$ python3 -q
>>> import numpy as np
>>> np.set_printoptions(precision=2, suppress=True, linewidth=100, sign=" ")
>>> rd = lambda a: np.round(a, 2) + 0
>>> arr = np.load("block16.npy")
>>> print(arr)
[[  0.69   2.09   4.37   3.38  -3.47 -10.32   1.83  -9.58   1.54   5.08  -3.71   6.76  -7.11
    3.24  -1.5 ]
 [ -4.1    7.63  -4.69  -7.25   2.51  -7.88  -2.93  -0.81   6.04   4.17   4.28  -4.78  -7.45
    4.57   1.17]
 [  2.32  -3.98 -11.13  -2.77   2.27  -3.83  -1.86   2.11   1.37   0.36  -1.66  -8.01   2.73
    4.52  11.08]
 [ -5.86   4.59  -0.93  -2.03  -5.76   0.07   4.1   -5.64  -3.16   8.55 -10.93   1.53   6.02
    2.49   3.21]
 [ 13.87  -2.54  -0.19   1.65   5.3   -5.02  -5.66  -1.37   7.65  -0.17  -2.75  -0.8   -4.47
   -4.96  -0.09]
 [ -8.69  -7.19   0.97   0.4   -0.87   0.11  -6.21   5.97   0.36  -4.34  -6.47   4.37   6.43
   -6.09  -6.18]
 [ -3.05  -7.7   -8.24  -6.18   4.3   -3.16   2.2    1.91  -0.77   8.15  -5.91   5.65   0.33
   -5.7    4.69]
 [ -3.13   6.96  -6.16  -1.04  -4.3    3.     3.7    2.15  -1.06   8.35  -0.67  -7.74  10.16
    3.1   -3.59]
 [  5.62  -6.18  -1.23  -3.08  -4.24   6.13  -6.17   4.3   -1.29  -8.03   4.74  -5.29   9.2
   -0.23   2.44]
 [  5.17   1.56   8.66  -3.69   8.89  -2.64  -6.05   0.75  -1.26 -11.39  -1.44  -1.42  -4.43
   -1.96   0.49]
 [ -3.29   5.35  -4.95  -3.96  -9.53   0.86  -8.7   -4.81  -1.55  -1.3   -2.34  -3.4    1.76
  -10.     2.45]
 [ -1.59  -1.47   6.43  -9.02   2.27  -2.63   2.02  -1.61  -3.73   4.07   1.69   5.89   6.2
   -4.04 -11.46]
 [ -7.65   0.56   5.53  -4.69   1.14  -5.3   -6.69  -2.36   5.04  -4.86  11.23   2.94   4.17
   -2.13  -1.7 ]
 [  0.33  -1.09  -6.89  -6.04  -4.31  -3.14   8.75 -10.74   0.75  -4.19   4.25   3.52  -2.57
    3.59  -5.15]
 [  6.83   3.82   1.37 -10.08  -8.07  -5.     5.88   2.02  -4.8    5.66  -3.82   2.96   0.22
   -3.1    4.29]
 [  7.06  -7.55  -2.8    9.89   1.73  -1.84  -4.2    0.97 -11.57  -0.86  -2.17   2.99   1.45
   -3.22  -1.37]
 [  5.18   6.22   0.     5.73  -1.63  -1.52 -11.09   9.07  -0.57   3.26   3.54   1.43   3.19
    1.16   7.36]
 [ -1.41   2.     5.06   6.03   9.53  -0.67   7.87   0.87  -0.53   5.84  -7.8   -0.95   3.57
   -0.88  -8.28]
 [ -7.83  -5.11  10.87   2.53  -3.81   0.31  -1.76   7.83  -3.13   5.18  -2.23   0.18  -0.64
   -1.9    7.97]
 [  4.26  -8.18   2.69  -4.3   -8.16   1.19   2.31   7.39   4.83  -4.89  -0.39   0.12   6.42
   -8.09   2.7 ]
 [ -5.06  -4.93   5.7   -0.37   1.23  -4.9    3.57  -4.4   -1.33  -2.17  -8.27   4.01   7.11
    7.99  -7.38]
 [ -1.66   4.64  -0.17   0.26   2.8    0.75  11.46   8.91   1.26   6.47   2.27  -8.5    0.16
    4.39   4.03]
 [  2.17  -0.8   -3.31  -0.16   6.44  -0.07   5.62  -2.75  -7.52   5.    -1.37  -8.93  -4.3
    4.79  -9.91]
 [  5.07   2.46  -8.49  -7.35   2.41   5.09  -1.85  -0.88   1.23  10.4   -3.08  -0.77  -0.5
    9.27  -0.41]
 [  8.2    1.85  -3.47   3.79   2.36  -2.17   0.3    0.07  -7.33   2.4   -1.88  12.38  -5.53
   -2.21   6.38]
 [ -2.81  -1.35   0.55   0.44   0.27  -2.6    2.93 -10.53   0.77  -3.08  -0.18   7.98  -1.16
   -9.07  10.29]
 [ -6.36  -8.2   -8.43  -0.54   0.52  -1.89  -4.49  -5.58   4.06   4.8    4.71   7.5    2.41
    4.43  -4.74]
 [ -0.39  -5.51   2.25   2.84   7.11   0.96   1.06 -11.62  -2.75   4.58   3.54  -7.36  -3.34
    7.22   3.19]
 [-13.23   6.23  -4.85   8.77   4.89   0.63  -0.13  -5.9    0.29  -0.4    4.24  -1.02   0.17
   -1.58  -2.2 ]
 [ -2.73  -4.74  -0.35  -5.96   0.16  -2.16   2.53   2.42  -5.26   0.     4.78  -1.7    6.79
   -8.4  -12.15]
 [ -1.86  -5.02   4.7  -10.59  -2.37  -0.31   4.23  -1.41  -2.35   4.26   5.72  -7.03   1.46
  -10.     1.88]
 [ -3.71   0.84  -6.46  -0.58  10.01   3.23  -2.95  -1.15   4.69  -8.53   5.5    5.26   4.42
    6.69  -2.44]
 [  0.88   1.78   3.67   2.67 -10.69 -11.26   1.84  -3.13   9.01  -0.98  -1.46   5.55   1.11
    0.28   2.15]
 [  0.02  -0.82   3.49   8.92  -4.99   4.85   8.65  -2.95   0.39   6.31  -0.91   6.11   8.16
   -2.76   4.83]
 [  9.75  -3.95  -7.35  -4.89  -0.2    4.33   1.56   3.28   8.03  -7.36   3.36  -0.88   3.7
   -5.07   3.03]
 [  3.63   4.7    8.     2.32  -6.38 -10.44   2.93   1.32   3.29  -2.97  -2.5    0.83  -0.16
   -2.42 -10.14]
 [ -1.56  -1.45   6.17  -4.6    2.89   2.69  -5.7   13.24  -5.96   6.83  -4.53  -1.5   -1.27
    2.01  -1.58]
 [  4.32  13.79  -0.53  -5.49  -2.19   8.29  -0.6   -3.74   5.89  -4.24   1.55   0.72  -2.69
   -0.93  -3.01]
 [ -1.54  -3.85  -4.82   8.09   6.66   7.14  -1.72   5.86   2.43   5.18  -0.35  -2.18  -1.92
   10.67   2.51]
 [  3.52   4.47   0.4    1.94   4.26   8.37  -7.53   0.89   1.85   7.47  -7.07  -1.28  -0.72
    4.12   9.46]
 [  4.68  -2.82  -3.84   1.61  -5.83   6.96  -6.78   3.66  -1.35   1.82  -1.03  -6.99   0.09
  -12.48   0.21]
 [  4.99  -1.95  -2.59  -5.01  -3.73   1.7    8.4    8.75   6.08  -1.17  -3.24   1.87  -3.19
   -4.35  -9.7 ]
 [  5.82  -6.17   3.38   3.77   1.78   5.46  -7.3   -7.06  -2.19  -6.77  -8.39   4.73  -1.71
   -4.28  -1.29]
 [  3.24   4.02  -2.37   1.74   5.07   3.56  -8.1   -4.44 -13.48  -1.16   5.75  -0.2   -4.33
    1.53  -1.93]
 [  1.15   3.22  -2.28   5.95  -8.41  -8.    -7.09   6.61   2.22  -9.95  -0.78  -1.97   2.6
   -0.58  -1.87]
 [ -2.1   -7.97   9.57  -4.85  -2.67  -2.57   0.15   0.14  11.12   6.14   2.49   0.14   5.34
    1.72   2.03]
 [  1.75   3.82   7.57   0.08  -2.14  10.42  -4.39   6.19  -2.99  -3.8   -7.23   4.09   2.3
   -6.16  -4.3 ]
 [ -5.82  -0.96   1.02  -4.08   9.39  -3.64  -0.97  -6.72  -2.98  -6.07  -5.59   2.95  -9.27
   -3.16  -4.33]]
>>> other = np.c_[arr[:, :7] @ np.array([[1, -9, -3, 4, -4, 0, 3],
...     [5, 3, -4, 0, 7, -7, 6],
...     [-8, 9, 1, 4, -2, 4, 7],
...     [-4, 5, 0, 5, 3, 2, -3],
...     [3, -8, 9, 3, 2, 7, 0],
...     [-2, 3, 5, 6, -9, 8, 9],
...     [5, 7, 8, -9, 9, 7, -8]]), np.array([3, 0, 0, 3, 0, 1, 1, 0, 3, 3, 0, 1, 0, 0, 1, 2, 3, 0, 2, 3, 0, 3, 3, 3, 3, 2, 3, 3, 3, 1, 2, 0, 3, 1, 0, 3, 1, 1, 2, 3, 1, 2, 2, 1, 0, 1, 0, 3])]
>>> rd(other)
array([[ -17.96,   65.9 ,  -74.25,  -51.66,  115.68,  -84.43,  -72.46,    3.  ],
       [ 109.21,  -82.9 ,  -63.16,  -84.79,  107.01, -152.65,  -25.08,    0.  ],
       [  87.71, -189.51,  -15.77,  -48.52,   -0.92,  -49.97, -106.11,    0.  ],
       [  35.73,  122.98,  -20.4 ,  -91.07,   76.09,  -50.97,  -22.63,    3.  ],
       [  -6.27, -222.99,  -54.32,   99.69,  -63.09,  -22.36,   20.19,    0.  ],
       [ -87.88,   31.19,   -1.16,   25.06,  -74.93,    6.33,  -12.95,    1.  ],
       [  79.31, -129.19,   72.21, -101.92,   13.08,   28.8 , -140.53,    1.  ],
       [  84.71,   57.71,  -18.71,  -70.56,   68.14,  -55.64,  -10.23,    0.  ],
       [ -58.95,  -86.47,  -50.24,   81.75, -191.7 ,    8.35,   84.94,    3.  ],
       [ -39.85, -103.75,    5.32,  102.15,  -51.06,   15.1 ,  121.2 ,    3.  ],
       [   5.09,   -0.77, -167.55,    2.11,  -56.47, -185.9 ,   76.8 ,    0.  ],
       [  -2.13,   10.76,   40.52,  -52.89,    2.54,   26.96,   18.65,    1.  ],
       [ -49.76,   25.  ,  -43.52,   -0.1 ,   -0.84,  -72.43,   39.01,    0.  ],
       [ 111.26,  -12.14,   11.99, -166.96,   85.1 ,  -26.05, -133.92,    0.  ],
       [  70.48,    2.64,  -84.99, -124.73,   48.22,  -96.75,   -8.8 ,    1.  ],
       [ -59.98, -110.7 ,  -21.01,   98.44,  -63.6 ,   29.42,  -56.35,    2.  ],
       [ -43.94,  -68.46, -151.41,  135.17,  -49.38, -133.28,  110.71,    3.  ],
       [  13.27,   71.22,  146.67,   -1.51,  123.53,  134.74,  -43.89,    0.  ],
       [-151.31,  184.71,    7.98,   31.08,  -44.85,   47.8 ,   31.22,    2.  ],
       [ -56.27,   24.85,  -26.38,  -31.83,  -98.82,   27.99,  -12.34,    3.  ],
       [ -42.49,   80.65,   55.73,  -57.13,   51.91,   50.97,  -76.41,    0.  ],
       [  86.06,   88.7 ,  106.88,  -96.26,  142.23,   73.18,  -64.04,    3.  ],
       [  72.85,  -64.91,   95.95,  -37.04,   55.95,   75.9 ,  -66.57,    3.  ],
       [ 102.49, -168.37,   -1.2 ,    3.99,  -65.77,  -21.24,   53.2 ,    3.  ],
       [  42.97, -103.82,  -22.68,   29.23,   25.41,  -17.99,  -21.89,    3.  ],
       [   4.94,   38.94,   27.25,  -48.  ,   52.32,   14.13,  -60.84,    2.  ],
       [   5.13,  -87.19,    2.76,  -31.23,  -39.08,  -20.31, -106.76,    3.  ],
       [ -32.59,  -25.15,  102.73,   39.19,  -17.87,  118.12,  -26.84,    3.  ],
       [  34.4 ,   99.82,   56.04,   -8.85,  135.48,   -7.11,  -55.86,    3.  ],
       [  17.66,  -12.65,   37.68,  -77.37,    3.09,   21.41,  -60.88,    1.  ],
       [  -7.54,   38.67,   41.32,  -88.63,  -32.75,   43.3 ,   -7.66,    2.  ],
       [  63.31, -116.17,   83.95,   32.38,   -3.7 ,   42.38,    3.1 ,    0.  ],
       [ -30.61,  108.42, -143.88,  -84.64,  106.13, -144.47,  -85.06,    3.  ],
       [ -49.1 ,  188.39,   55.25,   -5.08,   38.18,  101.96,  -32.74,    1.  ],
       [  66.9 , -164.69,   11.53,   -3.51,  -91.95,   32.63,   -4.74,    0.  ],
       [ -29.76,  105.26, -107.87,  -50.03,  116.91, -103.93,  -29.27,    3.  ],
       [ -64.98,  -12.73,   10.51,   71.55,  -99.78,   27.48,  113.42,    1.  ],
       [  73.32,    8.46,  -51.71,   36.28,  -20.55,  -62.84,  187.87,    1.  ],
       [ -17.49,  -44.52,   97.08,   93.31,  -53.3 ,  115.55,   -7.71,    2.  ],
       [ -26.7 ,  -66.65,   -8.09,  156.15, -112.35,   18.26,  169.93,    3.  ],
       [ -50.45,  -57.03,  -78.51,   96.7 , -161.27,  -24.99,   82.29,    1.  ],
       [  63.41,   -5.38,   32.37,  -92.04,    9.38,   39.56,  -51.73,    2.  ],
       [-109.23,  -70.58,   -4.48,  159.45, -173.2 ,   69.29,  100.33,    2.  ],
       [   2.93, -116.31,  -29.54,  121.65,  -69.66,  -26.87,  108.87,    1.  ],
       [ -32.99,    2.19, -191.02,   15.81,   31.72, -192.26,  -26.32,    0.  ],
       [-101.23,   71.57,   12.07,  -19.15,  -61.94,   46.17,    3.09,    1.  ],
       [ -89.24,   81.89,  -15.24,  133.29, -132.73,   41.35,  209.82,    0.  ],
       [  28.14,  -54.55,   80.87,  -24.54,   45.09,   32.46,  -28.84,    3.  ]])
>>> print(np.linalg.matrix_rank(other))
8
>>> np.linalg.matrix_rank(np.c_[arr, other])
np.int64(16)
>>> rd(np.linalg.norm(np.linalg.qr(arr)[0].T @ other, axis=0) ** 2 / ((other ** 2).sum(axis=0) + 1e-12))
array([ 1.  ,  1.  ,  1.  ,  1.  ,  1.  ,  1.  ,  1.  ,  0.12])
